$ python3 -q
>>> import numpy as np
>>> from numpy import linalg as LA
>>> np.set_printoptions(precision=1, suppress=True, linewidth=100, sign=" ")
>>> J = np.loadtxt("case1.csv", delimiter=",")
>>> print(J)
[[ 0.5  0.8 -2.3  0.1]
 [ 1.5 -0.5  0.3 -0.5]
 [-2.2 -1.3  0.1  0.4]
 [ 2.2  0.8 -0.7  0.6]
 [ 1.7  2.3  0.1 -1.6]
 [ 1.3  2.6 -3.5  2.2]
 [-1.3  0.3 -1.1 -0.8]
 [-1.3 -2.4 -2.8  4.7]
 [ 4.5 -2.7 -1.5  1.3]
 [ 0.9  0.6 -0.8 -2.5]
 [-1.7  1.9  2.  -4. ]
 [-2.2  0.9 -8.1  2.9]
 [ 0.1  1.2 -0.9 -4. ]
 [-2.4  0.9 -5.2  3.4]
 [ 1.4  1.6 -1.9  0.5]
 [ 0.2 -4.  -2.7 -1.3]
 [ 0.2  2.2 -0.5  1.9]
 [ 3.1  4.3  1.2  1. ]
 [-1.2 -1.9  3.   4. ]
 [-4.3  2.8  1.7  2.4]
 [-0.4  0.1 -1.6  5. ]
 [-3.  -3.   0.1  1.6]
 [-0.5  0.5 -0.9 -1. ]
 [-0.3 -3.4  2.8  0. ]
 [-1.1  3.6 -3.5  3.9]
 [-1.8  0.1  0.5  0.6]
 [-6.7 -2.5  1.2 -1.7]
 [ 3.4  1.8 -2.4 -4.4]]
>>> proj = J @ LA.solve(J.T @ J, J.T)
>>> print(np.trace(proj))
4.0
>>> print(np.allclose(proj @ proj, proj))
True
>>> u, v = J[13], J[10]
>>> print(round(float(u @ u), 1))
45.2
>>> print(round(float(u @ v), 1))
-18.2
>>> pr = (u @ v) / (u @ u) * u
>>> print(np.round(LA.norm(u + v) ** 2 + LA.norm(u - v) ** 2, 1))
143.3
>>> print(round((v - pr) @ u, 1))
0.0
>>> print(np.outer(u, v))
[[  4.1  -4.6  -4.8   9.6]
 [ -1.5   1.7   1.8  -3.6]
 [  8.8  -9.9 -10.4  20.8]
 [ -5.8   6.5   6.8 -13.6]]
>>> print(v - pr)
[-2.7  2.3 -0.1 -2.6]
>>> rng = np.random.default_rng(59)
>>> theta = rng.uniform(0, 2 * np.pi, 33)
>>> Q, _ = LA.qr(np.array([[-0.5, -0.6],
...     [2.8, -0.5],
...     [0.1, -0.6],
...     [-0.2, -0.9],
...     [-1.6, 0.0],
...     [0.7, 1.2]]))
>>> M = 3 * np.c_[np.cos(theta), np.sin(theta)] @ Q.T
>>> print(M.round(1) + 0)
[[ 0.9 -1.7  0.4  0.9  1.2 -1.6]
 [ 0.7  1.8  0.9  1.3 -0.6 -1.5]
 [-1.   1.3 -0.6 -1.1 -1.1  1.8]
 [-0.4 -2.3 -0.8 -0.9  1.   1. ]
 [-1.1  0.3 -0.9 -1.5 -0.6  2.1]
 [-1.1  0.7 -0.8 -1.4 -0.8  2. ]
 [-0.5  2.5  0.1 -0.2 -1.4  0.7]
 [-0.3  2.6  0.3  0.1 -1.4  0.3]
 [-1.   1.5 -0.5 -1.1 -1.2  1.7]
 [ 0.   2.6  0.5  0.4 -1.3 -0.2]
 [-0.1 -2.6 -0.5 -0.5  1.3  0.3]
 [ 1.1  0.1  0.9  1.5  0.4 -2.1]
 [-1.   1.4 -0.6 -1.1 -1.1  1.8]
 [ 0.5 -2.5 -0.1  0.2  1.4 -0.7]
 [ 0.8  1.6  1.   1.4 -0.4 -1.7]
 [-1.   1.5 -0.5 -1.1 -1.2  1.7]
 [-1.  -0.7 -1.  -1.5 -0.1  2. ]
 [-1.   1.4 -0.6 -1.1 -1.1  1.8]
 [-0.6 -2.1 -0.9 -1.1  0.8  1.3]
 [-0.6 -2.1 -0.9 -1.1  0.8  1.3]
 [-1.1  0.2 -0.9 -1.5 -0.6  2.1]
 [-1.   1.3 -0.6 -1.2 -1.1  1.9]
 [ 0.3  2.4  0.7  0.8 -1.1 -0.8]
 [ 0.9  1.3  1.   1.4 -0.3 -1.8]
 [ 1.1 -0.8  0.8  1.4  0.8 -2. ]
 [-1.  -0.6 -1.  -1.5 -0.2  2.1]
 [-0.8  2.  -0.3 -0.7 -1.3  1.4]
 [ 1.1 -1.   0.7  1.3  0.9 -2. ]
 [-0.1  2.6  0.4  0.3 -1.3 -0.1]
 [-0.2  2.6  0.4  0.2 -1.4  0. ]
 [ 0.9  1.3  1.   1.4 -0.3 -1.8]
 [-0.4  2.6  0.2 -0.1 -1.4  0.5]
 [-0.6  2.4  0.  -0.4 -1.4  0.9]]
>>> Ac = M - M.mean(axis=0)
>>> Uu, sigma, Vt = LA.svd(Ac, full_matrices=False)
>>> print((np.sign(Uu[:, 0]) == np.sign(Uu[0, 0])).astype(int))
[ 1  1  0  0  0  0  0  0  0  1  1  1  0  1  1  0  0  0  0  0  0  0  1  1  1  0  0  1  1  1  1  0  0]
>>> print(sigma.round(1) + 0)
[ 12.   11.2   0.    0.    0.    0. ]
>>> K = np.array([[-1.0, 1.0, 1.0, 1.0],
...     [1.0, -1.0, 1.0, 1.0],
...     [1.0, 1.0, -1.0, 1.0],
...     [1.0, 1.0, 1.0, -1.0]])
>>> print(K)
[[-1.  1.  1.  1.]
 [ 1. -1.  1.  1.]
 [ 1.  1. -1.  1.]
 [ 1.  1.  1. -1.]]
>>> # symmetric, so the eigenvalues are real
>>> M2 = K / np.sqrt((K ** 2).mean(axis=1, keepdims=True))
>>> print(LA.matrix_rank(K - K.mean(axis=1, keepdims=True)))
3
>>> print(LA.matrix_rank(M2) == LA.matrix_rank(K))
True
>>> print(K @ K.T)
[[ 4.  0.  0.  0.]
 [ 0.  4.  0.  0.]
 [ 0.  0.  4.  0.]
 [ 0.  0.  0.  4.]]
>>> print(K.T @ K)
[[ 4.  0.  0.  0.]
 [ 0.  4.  0.  0.]
 [ 0.  0.  4.  0.]
 [ 0.  0.  0.  4.]]
>>> print((K - K.T) / 2)
[[ 0.  0.  0.  0.]
 [ 0.  0.  0.  0.]
 [ 0.  0.  0.  0.]
 [ 0.  0.  0.  0.]]
>>> print(K @ K)
[[ 4.  0.  0.  0.]
 [ 0.  4.  0.  0.]
 [ 0.  0.  4.  0.]
 [ 0.  0.  0.  4.]]
>>> print(round(float(np.abs(LA.eigvals(K)).max()), 1))
2.0
>>> print(np.trace(K))
-4.0
>>> print(np.sort(np.abs(LA.eigvals(K))))
[ 2.  2.  2.  2.]
>>> u = np.array([-1, -1, 0, -3])
>>> M2 = K + np.outer(u, np.eye(4)[0])
>>> print(LA.matrix_rank(LA.inv(M2) - LA.inv(K), tol=1e-8))
1
>>> print(round(float(LA.det(M2) / LA.det(K)), 1), round(1 + LA.solve(K, u)[0], 1))
0.3 0.2
>>> print(LA.matrix_rank(M2 - K))
1
>>> print(np.fft.fft(K[0]))
[ 2.+0.j -2.+0.j -2.+0.j -2.+0.j]
>>> print(K @ (-1.0) ** np.arange(4))
[-2.  2. -2.  2.]
>>> print((K @ K)[0])
[ 4.  0.  0.  0.]
>>> A = np.load("dump.npy")
>>> print(A)
[[ 0.1 -1.   0.3 -1.4]
 [-0.2 -1.7  0.4 -1.3]
 [ 0.4 -0.8  0.3 -0.1]]
>>> M2 = np.array([[-1, 1, 2], [0, 0, 2]])
>>> basis = np.kron(M2, A)
>>> print(round(float(LA.norm(basis, 2)), 1), np.round(LA.norm(M2, 2) * LA.norm(A, 2), 1))
8.6 8.6
>>> print(LA.matrix_rank(basis))
6
>>> print(basis)
[[-0.1  1.  -0.3  1.4  0.1 -1.   0.3 -1.4  0.2 -2.   0.6 -2.8]
 [ 0.2  1.7 -0.4  1.3 -0.2 -1.7  0.4 -1.3 -0.4 -3.4  0.8 -2.6]
 [-0.4  0.8 -0.3  0.1  0.4 -0.8  0.3 -0.1  0.8 -1.6  0.6 -0.2]
 [ 0.  -0.   0.  -0.   0.  -0.   0.  -0.   0.2 -2.   0.6 -2.8]
 [-0.  -0.   0.  -0.  -0.  -0.   0.  -0.  -0.4 -3.4  0.8 -2.6]
 [ 0.  -0.   0.  -0.   0.  -0.   0.  -0.   0.8 -1.6  0.6 -0.2]]
>>> vec = np.array([-5, 4, 4, -3, -1, -6, -7, 8, -7, 6, -6, -1])
>>> h1 = np.maximum(basis @ vec, 0)
>>> print(basis.T @ h1)
[ 0.  0.  0.  0.  0.  0.  0.  0.  0.  0.  0.  0.]
>>> print(np.maximum(basis @ (3 * vec), 0))
[ 0.  0.  0.  0.  0.  0.]
>>> X = np.array([[1, -2, 1, 1, -2, 0], [0, 0, 0, 2, -2, -1], [1, -2, 1, -1, 0, 1]])
>>> rk = LA.matrix_rank(X)
>>> print(rk)
2
>>> ns = LA.svd(X)[2][rk:].T
>>> print(ns.shape)
(6, 4)
>>> print([int(LA.matrix_rank(X[:, :j + 1])) for j in range(6)])
[1, 1, 1, 2, 2, 2]
>>> print(np.round(ns @ ns.T, 1) + 0)
[[ 0.9  0.3 -0.1  0.   0.1 -0.1]
 [ 0.3  0.4  0.3 -0.1 -0.2  0.2]
 [-0.1  0.3  0.9  0.   0.1 -0.1]
 [ 0.  -0.1  0.   0.5  0.4  0.3]
 [ 0.1 -0.2  0.1  0.4  0.5 -0.2]
 [-0.1  0.2 -0.1  0.3 -0.2  0.8]]
>>> print(np.round(X @ ns, 1) + 0)
[[ 0.  0.  0.  0.]
 [ 0.  0.  0.  0.]
 [ 0.  0.  0.  0.]]
>>> Uu, sigma, Vt = LA.svd(X)
>>> V = Vt[:(sigma > 1e-8).sum()]
>>> vec = X[1] + -1 * X[0] + rng.integers(2) * np.eye(6)[2]
>>> print(vec)
[-1.  2. -1.  1.  0. -1.]
>>> print(np.allclose(V.T @ V @ vec, vec))
True
>>> print(np.round(LA.norm(vec - V.T @ V @ vec), 1))
0.0
>>> M2 = np.array([[1, 1], [2, 3]])
>>> basis = np.array([[-4, 2, 2, 4], [1, 2, -2, 3], [4, -2, 0, 2], [2, -5, -5, 4]])
>>> E = np.block([[M2, np.array([[0, 3, 0, 1], [5, 4, 0, 1]])], [np.zeros((4, 2)), basis]])
>>> print(E)
[[ 1.  1.  0.  3.  0.  1.]
 [ 2.  3.  5.  4.  0.  1.]
 [ 0.  0. -4.  2.  2.  4.]
 [ 0.  0.  1.  2. -2.  3.]
 [ 0.  0.  4. -2.  0.  2.]
 [ 0.  0.  2. -5. -5.  4.]]
>>> u = np.array([-2, -2, -3, 0, 2, -2])
>>> M2 = E + np.outer(u, np.eye(6)[3])
>>> print(LA.matrix_rank(LA.inv(M2) - LA.inv(E), tol=1e-8))
1
>>> print(round(float(LA.det(M2) / LA.det(E)), 1), round(1 + LA.solve(E, u)[3], 1))
1.3 1.2
>>> G = E.T @ E
>>> print(LA.svd(E, compute_uv=False) ** 2)
[ 91.4  71.2  44.3   9.6   2.5   0.1]
>>> print(G)
[[  5.   7.  10.  11.   0.   3.]
 [  7.  10.  15.  15.   0.   4.]
 [ 10.  15.  62.  -4. -20.   8.]
 [ 11.  15.  -4.  62.  25.  -3.]
 [  0.   0. -20.  25.  33. -18.]
 [  3.   4.   8.  -3. -18.  47.]]
>>> print(LA.eigvalsh(G)[::-1])
[ 91.4  71.2  44.3   9.6   2.5   0.1]
>>> print(np.trace(G), (E ** 2).sum())
219.0 219.0
>>> mat = np.load("block8.npy")
>>> print(mat)
[[ 2  8  5]
 [ 0 -9 -3]
 [ 0  0  7]]
>>> # triangular: eigenvalues sit on the diagonal
>>> print(mat[0] @ mat[2])
35
>>> print(round(float(LA.norm(mat, "nuc")), 1))
21.6
>>> M2 = np.array([[0.2], [1.4], [-2.2], [0.6]])
>>> basis = np.array([[0.5, -0.8, -0.8, 0.9, -0.1, -0.1, -0.2]])
>>> m1 = M2 @ basis
>>> print(m1.round(1) + 0)
[[ 0.1 -0.2 -0.2  0.2  0.   0.   0. ]
 [ 0.7 -1.1 -1.1  1.3 -0.1 -0.1 -0.3]
 [-1.1  1.8  1.8 -2.   0.2  0.2  0.4]
 [ 0.3 -0.5 -0.5  0.5 -0.1 -0.1 -0.1]]
>>> # null space of dimension 6
>>> vec = np.array([2, -3, 0, -3, 3, 1, -1])
>>> print(m1 @ vec)
[ 0.1  0.7 -1.1  0.3]
>>> print(m1 @ (2 * vec))
[ 0.2  1.4 -2.2  0.6]
>>> print((m1 * vec).sum(axis=1))
[ 0.1  0.7 -1.1  0.3]
>>> print(np.round(m1 * vec, 1) + 0)
[[ 0.2  0.5  0.  -0.5 -0.1  0.   0. ]
 [ 1.4  3.4  0.  -3.8 -0.4 -0.1  0.3]
 [-2.2 -5.3  0.   5.9  0.7  0.2 -0.4]
 [ 0.6  1.4  0.  -1.6 -0.2 -0.1  0.1]]
>>> vec = np.array([2, 2, 2, 3, 0, 3, 1])
>>> h1 = np.maximum(m1 @ vec, 0)
>>> print(np.round(m1.T @ h1, 1) + 0)
[ 0.  0.  0.  0.  0.  0.  0.]
>>> print(np.round(np.tanh(m1 @ vec), 1) + 0)
[ 0.  0.  0.  0.]
